$ python -q
>>> import numpy as np
>>> np.set_printoptions(precision=2, suppress=True, linewidth=120)
>>> tidy = lambda a: np.round(a, 2) + 0
>>> A = np.loadtxt("m.csv", delimiter=",")
>>> print(A)
[[ 0.6   0.2  -0.3   0.    0.3   0.5  -0.3   3.2   0.2  -0.4  -1.7   0.5  -0.1  -0.1   0.6 ]
 [-0.3   1.7   0.6  -1.5   0.8  -0.4   0.2  -0.7   0.2  -1.1  -1.2   0.2   1.8   1.5  -0.2 ]
 [-0.2   1.52  0.52 -1.53  0.85 -0.47  0.13 -0.66  0.13 -1.09 -1.14  0.05  1.6   1.55 -0.23]
 [ 0.4   1.1  -0.7   1.7   0.4  -0.9  -0.9   0.8   0.5   2.2  -0.1   0.1  -0.2   1.2   0.  ]
 [-0.2  -1.9  -0.4  -0.6   0.9   0.    0.4  -0.5  -0.9   0.1  -0.4   0.4   0.5  -0.2  -0.5 ]
 [ 0.2  -1.4  -0.2  -0.5   1.3   1.2   0.2  -0.5   0.8   1.2   0.8   0.9  -2.5  -0.1  -0.4 ]
 [ 0.7  -0.9  -0.5  -0.5   0.8  -0.5  -0.6   0.8  -1.6   0.4  -0.9  -0.8   0.    0.6   1.4 ]
 [ 0.7   0.2  -1.1  -1.   -0.1   0.3   1.4   0.2  -0.3  -0.7  -0.6  -1.1   0.    0.    2.5 ]
 [-1.2  -0.2  -0.2   0.5  -0.2  -0.6   0.3  -0.6   0.7   0.1  -2.6  -0.7  -0.1   1.3   0.3 ]
 [ 0.6  -2.    0.3   0.6   0.4   1.2  -0.1   0.2  -1.2  -0.6  -0.7  -0.3   1.2   0.    0.7 ]
 [ 1.7  -1.2  -2.    1.2   0.5   1.3  -0.4   0.6  -1.   -1.3   0.5   0.7  -1.9   2.6  -0.9 ]
 [-0.3   0.2   0.    0.1   0.9  -1.1  -0.4  -0.3  -0.1   0.4  -0.4  -0.1  -0.6   0.6  -0.1 ]
 [ 0.2  -0.2   1.2  -1.   -0.5  -0.3  -0.5  -1.9  -1.   -0.4  -0.6  -0.8  -0.5   0.7   0.1 ]]
>>> Uu, sv, Vt = np.linalg.svd(A, full_matrices=False)
>>> print(np.allclose(Uu * sv @ Vt, A))
True
>>> print(tidy(sv / sv[0]))
[1.   0.82 0.73 0.69 0.56 0.49 0.47 0.41 0.33 0.24 0.12 0.06 0.02]
>>> x0 = np.array([0, 4, 5, 0, 0, 3, 0, 3, 0, 4, 5, 3, 3, 4, 5])
>>> h = np.maximum(A @ x0, 0)
>>> print(np.flatnonzero(h > 1e-9))
[0 1 2 3 7]
>>> rng = np.random.default_rng(4519)
>>> A2 = A + rng.integers(-2, 3, (13, 12)) @ rng.integers(-2, 3, (12, 15))
>>> print(tidy(A2))
[[  2.6  -10.8    4.7    4.    11.3  -10.5   18.7    6.2  -12.8    1.6    4.3  -18.5  -10.1   -9.1    1.6 ]
 [  4.7    6.7   11.6    3.5    8.8    2.6   -5.8   -4.7    7.2    0.9    5.8    5.2   -9.2   -9.5   -3.2 ]
 [ -7.2  -10.48  -6.48   3.47   4.85 -14.47  12.13   1.34  -9.87  -7.09   0.86  -5.95  -3.4    3.55   0.77]
 [  6.4   -3.9    4.3    9.7    0.4   -5.9   -8.9   -0.2   -2.5   -7.8    6.9    8.1  -16.2  -14.8    2.  ]
 [  3.8   -1.9   -4.4   -4.6    8.9   -1.     0.4   -3.5    6.1   -3.9   -1.4   11.4    7.5   12.8   -5.5 ]
 [ 16.2    5.6   21.8    2.5   -5.7    9.2   -6.8  -18.5    3.8    4.2    0.8    5.9   -5.5  -15.1   -5.4 ]
 [-10.3   -0.9  -11.5   -0.5    4.8   -5.5    6.4    2.8   -1.6   -5.6    3.1    3.2    0.     7.6   -0.6 ]
 [ -6.3    2.2    0.9    3.     9.9    3.3   -1.6   11.2    6.7   16.3    1.4  -12.1   -5.     4.     0.5 ]
 [  3.8   -4.2   -3.2    5.5   -4.2   -0.6   -3.7    0.4    4.7   -7.9    0.4   12.3   -6.1   -1.7   -4.7 ]
 [  0.6    8.     1.3   -3.4   -5.6   10.2   -8.1   -3.8   12.8    2.4  -13.7    5.7   11.2    6.    -6.3 ]
 [ -1.3    2.8   -9.    10.2    6.5   -3.7   -8.4   16.6   11.    -4.3    2.5    1.7   -1.9    1.6  -17.9 ]
 [ -2.3    3.2    1.    -1.9   -3.1    5.9  -15.4    4.7    6.9    3.4   -6.4    0.9   -5.6   -2.4    5.9 ]
 [  2.2   -5.2    4.2   -3.     2.5   -6.3   -1.5  -15.9   -1.   -11.4   10.4    2.2   -2.5    2.7    1.1 ]]
>>> np.abs(A2 - A).sum(axis=1)
array([126.,  93.,  95., 100.,  72., 122.,  63.,  90.,  68., 101.,  94.,  70.,  66.])
>>> np.linalg.matrix_rank(A2 - A, tol=1e-8)
np.int64(12)
